$ python3 -q
>>> import numpy as np
>>> import numpy.linalg as la
>>> np.set_printoptions(precision=4, suppress=True, linewidth=160, floatmode="fixed")
>>> def rd(a):
...     return np.round(a, 4) + 0
... 
>>> arr = np.array([[2, 1, 2, 1, -1],
...     [0, 2, 1, -2, 2],
...     [0, 0, 0, 2, -2],
...     [0, 0, 0, -1, 0],
...     [0, 0, 0, 0, -3]])
>>> theta = np.radians(36)
>>> R = np.eye(5)
>>> R[0, 0] = R[3, 3] = np.cos(theta)
>>> R[0, 3], R[3, 0] = -np.sin(theta), np.sin(theta)
>>> print(rd(R))
[[ 0.8090  0.0000  0.0000 -0.5878  0.0000]
 [ 0.0000  1.0000  0.0000  0.0000  0.0000]
 [ 0.0000  0.0000  1.0000  0.0000  0.0000]
 [ 0.5878  0.0000  0.0000  0.8090  0.0000]
 [ 0.0000  0.0000  0.0000  0.0000  1.0000]]
>>> A2 = arr @ R.T
>>> print(rd(la.det(R)), rd(np.trace(R)))
1.0 4.618
>>> print(np.allclose(arr @ arr.T, A2 @ A2.T))
True
>>> print((arr + arr.T) / 2)
[[ 2.0000  0.5000  1.0000  0.5000 -0.5000]
 [ 0.5000  2.0000  0.5000 -1.0000  1.0000]
 [ 1.0000  0.5000  0.0000  1.0000 -1.0000]
 [ 0.5000 -1.0000  1.0000 -1.0000  0.0000]
 [-0.5000  1.0000 -1.0000  0.0000 -3.0000]]
>>> print(arr @ arr)
[[ 4  4  5  3 -1]
 [ 0  4  2  0 -4]
 [ 0  0  0 -2  6]
 [ 0  0  0  1  0]
 [ 0  0  0  0  9]]
>>> print((arr - arr.T) / 2)
[[ 0.0000  0.5000  1.0000  0.5000 -0.5000]
 [-0.5000  0.0000  0.5000 -1.0000  1.0000]
 [-1.0000 -0.5000  0.0000  1.0000 -1.0000]
 [-0.5000  1.0000 -1.0000  0.0000  0.0000]
 [ 0.5000 -1.0000  1.0000  0.0000  0.0000]]
>>> print(np.allclose(arr, arr.T))
False
>>> print(rd(np.sort(np.abs(la.eigvals(arr)))))
[0.0000 1.0000 2.0000 2.0000 3.0000]
>>> print(la.matrix_power(arr, 2))
[[ 4  4  5  3 -1]
 [ 0  4  2  0 -4]
 [ 0  0  0 -2  6]
 [ 0  0  0  1  0]
 [ 0  0  0  0  9]]
>>> print(rd(np.abs(la.eigvals(arr)).max()))
3.0
>>> print(np.allclose(arr @ arr.T, arr.T @ arr))
False
>>> print(np.argsort(-la.norm(arr, axis=0).round(6), kind="stable")[:3])
[4 3 1]
>>> A2 = arr[0, 0] * arr[1:] - np.outer(arr[1:, 0], arr[0])
>>> print(A2)
[[ 0  4  2 -4  4]
 [ 0  0  0  4 -4]
 [ 0  0  0 -2  0]
 [ 0  0  0  0 -6]]
>>> print(np.flatnonzero(~A2.round(6).any(axis=1)))
[]
>>> m1 = np.load("dump.npy")
>>> print(m1)
[[0 1 1 0]
 [1 0 1 0]
 [1 1 0 0]
 [0 0 0 0]]
>>> print(rd(la.eigvalsh(m1).min()))
-1.0
>>> print(np.all(la.eigvalsh(m1) > 0))
False
>>> U, sigma, Vt = la.svd(m1)
>>> print(rd(sigma))
[2.0000 1.0000 1.0000 0.0000]
>>> print(np.argmax(sigma[:-1] / (sigma[1:] + 1e-6)) + 1)
3
>>> A2 = U[:, :3] @ np.diag(sigma[:3]) @ Vt[:3]
>>> print(rd(A2))
[[0.0000 1.0000 1.0000 0.0000]
 [1.0000 0.0000 1.0000 0.0000]
 [1.0000 1.0000 0.0000 0.0000]
 [0.0000 0.0000 0.0000 0.0000]]
>>> print(la.matrix_rank(m1, rtol=0.05))
3
>>> U, sigma, Vt = la.svd(arr)
>>> print(rd(sigma))
[4.9986 3.3790 2.1182 1.0537 0.0000]
>>> print(np.argmax(sigma[:-1] / (sigma[1:] + 1e-6)) + 1)
4
>>> A2 = U[:, :4] @ np.diag(sigma[:4]) @ Vt[:4]
>>> print(la.matrix_rank(A2))
4
>>> print(np.argwhere(np.triu(m1)))
[[0 1]
 [0 2]
 [1 2]]
>>> print(np.trace(m1 @ m1 @ m1) // 6)
1
>>> print(m1.sum(axis=0))
[2 2 2 0]
>>> print(m1 @ m1)
[[2 1 1 0]
 [1 2 1 0]
 [1 1 2 0]
 [0 0 0 0]]
>>> low = np.diag(m1.sum(axis=1)) - m1
>>> print(la.matrix_rank(low))
2
>>> print(round(la.det(low[1:, 1:])))
0
>>> X = np.load("out11.npy")
>>> print(rd(X))
[[-3.6941 -0.7166 -2.8468  8.8168]
 [-5.3673  2.8201 -0.8885  7.9026]
 [ 3.4853 -7.8422 -4.4790  2.5083]
 [-5.9305  6.3822  1.7655  4.5804]
 [ 5.3507 -7.6328 -3.1697 -1.7500]
 [-5.8650  4.6872  0.3797  6.5946]
 [ 0.8585 -6.2635 -4.7468  6.1237]
 [ 3.6408  0.8065  2.8901 -8.8171]
 [-5.5199  3.2817 -0.5929  7.6426]
 [ 2.6518 -7.4930 -4.6916  3.8485]
 [-1.2039  6.5436  4.7726 -5.7405]
 [ 1.9813 -7.1012 -4.7694  4.7854]]
>>> r = la.matrix_rank(X)
>>> print(r)
2
>>> ns = la.svd(X)[2][r:].T
>>> print(la.matrix_rank(X.T @ X), la.matrix_rank(X @ X.T))
2 2
>>> print([int(la.matrix_rank(X[:, :j + 1])) for j in range(4)])
[1, 2, 2, 2]
>>> print(rd(X @ ns))
[[0.0000 0.0000]
 [0.0000 0.0000]
 [0.0000 0.0000]
 [0.0000 0.0000]
 [0.0000 0.0000]
 [0.0000 0.0000]
 [0.0000 0.0000]
 [0.0000 0.0000]
 [0.0000 0.0000]
 [0.0000 0.0000]
 [0.0000 0.0000]
 [0.0000 0.0000]]
>>> cent = np.array([[0, -2, 1], [-1, 1, 2]])
>>> rng = np.random.default_rng(253)
>>> M = rng.normal(size=(16, 2)) @ cent + np.array([2, 9, -7])
>>> print(rd(M))
[[ 2.1293  8.7776 -7.2119]
 [ 0.0042  9.2748 -2.1480]
 [ 3.1848  8.2952 -9.6096]
 [ 1.1726  8.6853 -4.7742]
 [ 0.6681 12.3947 -5.3677]
 [ 1.5914  7.1500 -5.0534]
 [ 1.3883 12.1131 -7.0273]
 [ 2.5277  8.0899 -7.8641]
 [ 2.4893 11.0307 -9.2387]
 [ 1.2904  9.3635 -5.4078]
 [ 1.7531  9.9779 -6.8716]
 [ 2.7936  6.9219 -7.9450]
 [ 3.7303  3.9073 -8.7794]
 [ 1.6034 13.7339 -8.3754]
 [ 2.1439  8.0098 -6.8647]
 [ 1.8602 13.0053 -8.6532]]
>>> cent = M[[4, 6]].astype(float)
>>> for _ in range(3):
...     lab = la.norm(M[:, None] - cent, axis=-1).argmin(axis=1)
...     cent = np.array([M[lab == j].mean(axis=0) for j in range(2)])
... 
>>> print(lab)
[1 0 1 0 0 0 1 1 1 0 1 1 1 1 1 1]
>>> print(rd(cent))
[[ 0.9453  9.3737 -4.5502]
 [ 2.3276  9.4420 -8.0401]]
